In [1]: import numpy as np

In [2]: np.set_printoptions(precision=2, suppress=True, linewidth=140, legacy="1.25")

In [3]: mat = np.load("x.npy")

In [4]: mat
Out[4]: 
array([[ 1,  0,  0,  0,  0],
       [-1,  1,  0,  0,  0],
       [-3,  2,  1,  0,  0],
       [ 2, -1,  2,  1,  0],
       [ 0,  3, -3,  2,  1]])

In [5]: rng = np.random.default_rng(9744)

In [6]: labels = rng.permutation(5)

In [7]: A2 = mat[:, labels] * rng.choice([-1, 1], 5)

In [8]: A2
Out[8]: 
array([[ 1,  0,  0,  0,  0],
       [-1,  0,  0, -1,  0],
       [-3,  0,  1, -2,  0],
       [ 2,  0,  2,  1, -1],
       [ 0, -1, -3, -3, -2]])

In [9]: U, _, vt = np.linalg.svd(mat.T @ A2)

In [10]: np.round(np.linalg.lstsq(mat, A2)[0], 2) + 0
Out[10]: 
array([[ 1.,  0.,  0.,  0.,  0.],
       [ 0.,  0.,  0., -1.,  0.],
       [ 0.,  0.,  1.,  0.,  0.],
       [ 0.,  0.,  0.,  0., -1.],
       [ 0., -1.,  0.,  0.,  0.]])

In [11]: x0 = np.array([2, 0, 2, 0, 0])

In [12]: A2 @ np.ones(5)
Out[12]: array([ 1., -2., -4.,  4., -9.])

In [13]: A2 @ np.eye(5)[0]
Out[13]: array([ 1., -1., -3.,  2.,  0.])

In [14]: np.linalg.norm(A2 @ x0) <= np.linalg.norm(A2, 2) * np.linalg.norm(x0) + 1e-9
Out[14]: True

In [15]: (A2 @ x0).argmax()
Out[15]: 3

In [16]: W0 = np.array([[16, 8, 9, 5, 3],
    ...:     [8, 0, 8, 10, 7],
    ...:     [9, 8, 12, 16, 2],
    ...:     [5, 10, 16, 0, 8],
    ...:     [3, 7, 2, 8, 12]])

In [17]: W0
Out[17]: 
array([[16,  8,  9,  5,  3],
       [ 8,  0,  8, 10,  7],
       [ 9,  8, 12, 16,  2],
       [ 5, 10, 16,  0,  8],
       [ 3,  7,  2,  8, 12]])

In [18]: r0 = np.array([-3, -5, 3, 0, -5])

In [19]: A2 = W0 + np.outer(r0, np.eye(5)[1])

In [20]: np.linalg.matrix_rank(np.linalg.inv(A2) - np.linalg.inv(W0), tol=1e-8)
Out[20]: 1

In [21]: np.linalg.matrix_rank(A2 - W0)
Out[21]: 1
